% python3 -q
>>> import numpy as np
>>> np.set_printoptions(suppress=True, linewidth=160)
>>> rd = lambda a: np.round(a, 3) + 0
>>> M2 = np.array([[2]])
>>> Z = np.array([[-2, 1, 2, 1], [2, 2, 2, -1], [2, -2, -1, -1], [-1, 1, -2, 0]])
>>> E = np.block([[M2, np.array([[2, 1, 1, 1]])], [np.zeros((4, 1)), Z]])
>>> E
array([[ 2.,  2.,  1.,  1.,  1.],
       [ 0., -2.,  1.,  2.,  1.],
       [ 0.,  2.,  2.,  2., -1.],
       [ 0.,  2., -2., -1., -1.],
       [ 0., -1.,  1., -2.,  0.]])
>>> rng = np.random.default_rng(97)
>>> idx = rng.permutation(5)
>>> idx
array([1, 3, 0, 4, 2])
>>> M2 = E[idx][:, idx]
>>> np.diag(M2)
array([-2., -1.,  2.,  0.,  2.])
>>> np.allclose(M2, E)
False
>>> rd(np.sort(np.abs(np.linalg.eigvals(M2))))
array([0.306, 2.   , 2.438, 2.438, 3.851])
>>> np.trace(M2)
np.float64(1.0)
>>> rd(np.linalg.det(M2)), rd(np.linalg.det(E[idx]))
(np.float64(14.0), np.float64(14.0))
>>> M2
array([[-2.,  2.,  0.,  1.,  1.],
       [ 2., -1.,  0., -1., -2.],
       [ 2.,  1.,  2.,  1.,  1.],
       [-1., -2.,  0.,  0.,  1.],
       [ 2.,  2.,  0., -1.,  2.]])
>>> x0 = np.array([0, 0, 1, 3, 3])
>>> y = M2 @ x0
>>> b, lr = np.zeros(5), 1 / np.linalg.norm(M2, 2) ** 2
>>> for i in range(5):
...     b -= lr * M2.T @ (M2 @ b - y)
...     if i % 1 == 0: print(i, round(np.linalg.norm(M2 @ b - y), 3))
... 
0 5.257
1 3.866
2 2.879
3 2.148
4 1.605
>>> rd(b)
array([-0.568,  0.524,  1.633,  1.645,  2.62 ])
>>> mat = np.load("out1.npy")
>>> mat
array([[ 2,  1, -1, -2,  2, -2, -1],
       [ 2, -2,  0, -1, -2,  2,  2],
       [ 1, -2, -2, -2, -2, -2,  2]])
>>> x0 = np.array([3, 8, -5, -3, 1, -3, 3])
>>> a = np.maximum(mat @ x0, 0)
>>> np.flatnonzero(a > 1e-9)
array([0, 2])
>>> np.maximum(mat @ (3 * x0), 0)
array([90,  0, 39])
>>> a
array([30,  0, 13])
>>> mat * (a > 1e-9)[:, None]
array([[ 2,  1, -1, -2,  2, -2, -1],
       [ 0,  0,  0,  0,  0,  0,  0],
       [ 1, -2, -2, -2, -2, -2,  2]])
>>> np.maximum(mat @ x0, 0) - np.maximum(-mat @ x0, 0)
array([30, -9, 13])
>>> x0 = np.array([0, 1, -1, -1, -2, -2, 2])
>>> (mat @ x0).argmax()
np.int64(2)
>>> np.sign((mat @ x0).round(6))
array([1, 1, 1])
>>> mat @ (2 * x0)
array([ 4,  6, 28])
>>> mat @ np.eye(7)[2]
array([-1.,  0., -2.])
>>> (mat * x0).sum(axis=1)
array([ 2,  3, 14])
>>> gram = mat.T @ mat
>>> (mat @ mat.T).shape
(3, 3)
>>> gram
array([[  9,  -4,  -4,  -8,  -2,  -2,   4],
       [ -4,   9,   3,   4,  10,  -2,  -9],
       [ -4,   3,   5,   6,   2,   6,  -3],
       [ -8,   4,   6,   9,   2,   6,  -4],
       [ -2,  10,   2,   2,  12,  -4, -10],
       [ -2,  -2,   6,   6,  -4,  12,   2],
       [  4,  -9,  -3,  -4, -10,   2,   9]])
>>> t = np.radians(30)
>>> r_ = np.eye(7)
>>> r_[5, 5] = r_[4, 4] = np.cos(t)
>>> r_[5, 4], r_[4, 5] = -np.sin(t), np.sin(t)
>>> rd(r_)
array([[ 1.   ,  0.   ,  0.   ,  0.   ,  0.   ,  0.   ,  0.   ],
       [ 0.   ,  1.   ,  0.   ,  0.   ,  0.   ,  0.   ,  0.   ],
       [ 0.   ,  0.   ,  1.   ,  0.   ,  0.   ,  0.   ,  0.   ],
       [ 0.   ,  0.   ,  0.   ,  1.   ,  0.   ,  0.   ,  0.   ],
       [ 0.   ,  0.   ,  0.   ,  0.   ,  0.866,  0.5  ,  0.   ],
       [ 0.   ,  0.   ,  0.   ,  0.   , -0.5  ,  0.866,  0.   ],
       [ 0.   ,  0.   ,  0.   ,  0.   ,  0.   ,  0.   ,  1.   ]])
>>> M2 = mat @ r_.T
>>> np.allclose(mat @ mat.T, M2 @ M2.T)
True
>>> rd(M2)
array([[ 2.   ,  1.   , -1.   , -2.   ,  0.732, -2.732, -1.   ],
       [ 2.   , -2.   ,  0.   , -1.   , -0.732,  2.732,  2.   ],
       [ 1.   , -2.   , -2.   , -2.   , -2.732, -0.732,  2.   ]])
>>> M2 = mat + rng.integers(-2, 3, (3, 2)) @ rng.integers(-2, 3, (2, 7))
>>> M2
array([[ 2,  1, -1, -2,  2, -2, -1],
       [ 0,  2,  2, -3,  2,  0, -2],
       [ 3, -5, -6, -2, -4, -2,  5]])
>>> np.linalg.matrix_rank(M2 - mat, tol=1e-8)
np.int64(2)
>>> M2 - mat
array([[ 0,  0,  0,  0,  0,  0,  0],
       [-2,  4,  2, -2,  4, -2, -4],
       [ 2, -3, -4,  0, -2,  0,  3]])
>>> rd(np.linalg.svd(M2 - mat, compute_uv=False))
array([9.917, 2.765, 0.   ])
>>> q, _ = np.linalg.qr(np.array([[-0.2, 1.7, 1.2], [-1.5, 0.9, -0.3], [-0.3, -0.8, 0.1]]))
>>> data = -1 * q
>>> rd(data)
array([[ 0.13 , -0.849, -0.513],
       [ 0.972,  0.007,  0.234],
       [ 0.194,  0.529, -0.826]])
>>> # columns are unit length and at right angles
>>> idx = rng.permutation(3)
>>> idx
array([0, 1, 2])
>>> M2 = data[idx][:, idx]
>>> np.allclose(M2, data)
True
>>> rd(np.diag(M2))
array([ 0.13 ,  0.007, -0.826])
>>> rd(np.trace(M2))
np.float64(-0.689)
>>> rd(np.sort(np.abs(np.linalg.eigvals(M2))))
array([1., 1., 1.])
>>> q, r_ = np.linalg.qr(data)
>>> np.trace(q @ q.T)
np.float64(3.0)
>>> rd(q.T @ q)
array([[1., 0., 0.],
       [0., 1., 0.],
       [0., 0., 1.]])
>>> rd(q)
array([[-0.13 ,  0.849,  0.513],
       [-0.972, -0.007, -0.234],
       [-0.194, -0.529,  0.826]])
>>> rd(r_)
array([[-1.,  0.,  0.],
       [ 0., -1.,  0.],
       [ 0.,  0., -1.]])
>>> np.abs(np.diag(r_))
array([1., 1., 1.])
>>> M2 = np.linalg.inv(data)
>>> rd(np.linalg.det(data) * np.linalg.det(M2))
np.float64(1.0)
>>> rd(M2)
array([[ 0.13 ,  0.972,  0.194],
       [-0.849,  0.007,  0.529],
       [-0.513,  0.234, -0.826]])
>>> rd(data @ M2)
array([[1., 0., 0.],
       [0., 1., 0.],
       [0., 0., 1.]])
>>> rd(np.linalg.det(data) * M2)
array([[-0.13 , -0.972, -0.194],
       [ 0.849, -0.007, -0.529],
       [ 0.513, -0.234,  0.826]])
>>> (np.abs(M2) > 1e-9).astype(int)
array([[1, 1, 1],
       [1, 1, 1],
       [1, 1, 1]])
>>> J = np.load("test6.npy")
>>> J
array([[ 4.758,  3.027, -4.604, -0.637],
       [ 5.52 ,  4.029, -5.051, -0.988],
       [ 4.461,  3.414, -5.035, -0.746],
       [ 4.391,  4.376, -4.965, -0.65 ],
       [ 4.556,  3.984, -4.787, -0.705],
       [ 4.807,  3.791, -4.857, -1.148],
       [ 4.832,  4.338, -4.702, -0.793],
       [ 5.09 ,  3.683, -5.089, -1.396],
       [ 0.158, -3.052,  0.614, -0.842],
       [-0.239, -2.856,  0.863, -0.85 ],
       [ 0.044, -3.146,  1.242, -0.703],
       [ 0.244, -3.525,  0.901, -0.807],
       [-0.018, -3.249,  0.745, -0.953],
       [ 0.28 , -3.502,  1.407, -1.588],
       [-0.212, -3.179,  1.225, -1.182],
       [-0.163, -3.059,  0.921, -0.578],
       [ 1.885, -3.529,  2.857, -4.503],
       [ 2.057, -3.932,  3.719, -5.106],
       [ 2.222, -4.231,  2.98 , -5.094],
       [ 1.869, -3.612,  3.341, -5.306],
       [ 2.391, -3.863,  2.828, -4.936],
       [ 1.867, -4.112,  3.058, -5.254],
       [ 2.129, -4.384,  3.293, -5.027],
       [ 1.894, -4.219,  3.233, -4.913]])
>>> Xs = (J - J.mean(axis=0)) / J.std(axis=0)
>>> np.argwhere(np.abs(Xs) > 2)
array([], shape=(0, 2), dtype=int64)
>>> rd(Xs.std(axis=0))
array([1., 1., 1., 1.])
>>> b = np.linalg.lstsq(np.delete(Xs, 1, axis=1), Xs[:, 1])[0]
>>> rd(b)
array([ 0.205, -0.858, -0.048])
>>> np.abs(b).argmax()
np.int64(1)
>>> rd(1 - np.var(Xs[:, 1] - np.delete(Xs, 1, axis=1) @ b))
np.float64(0.988)
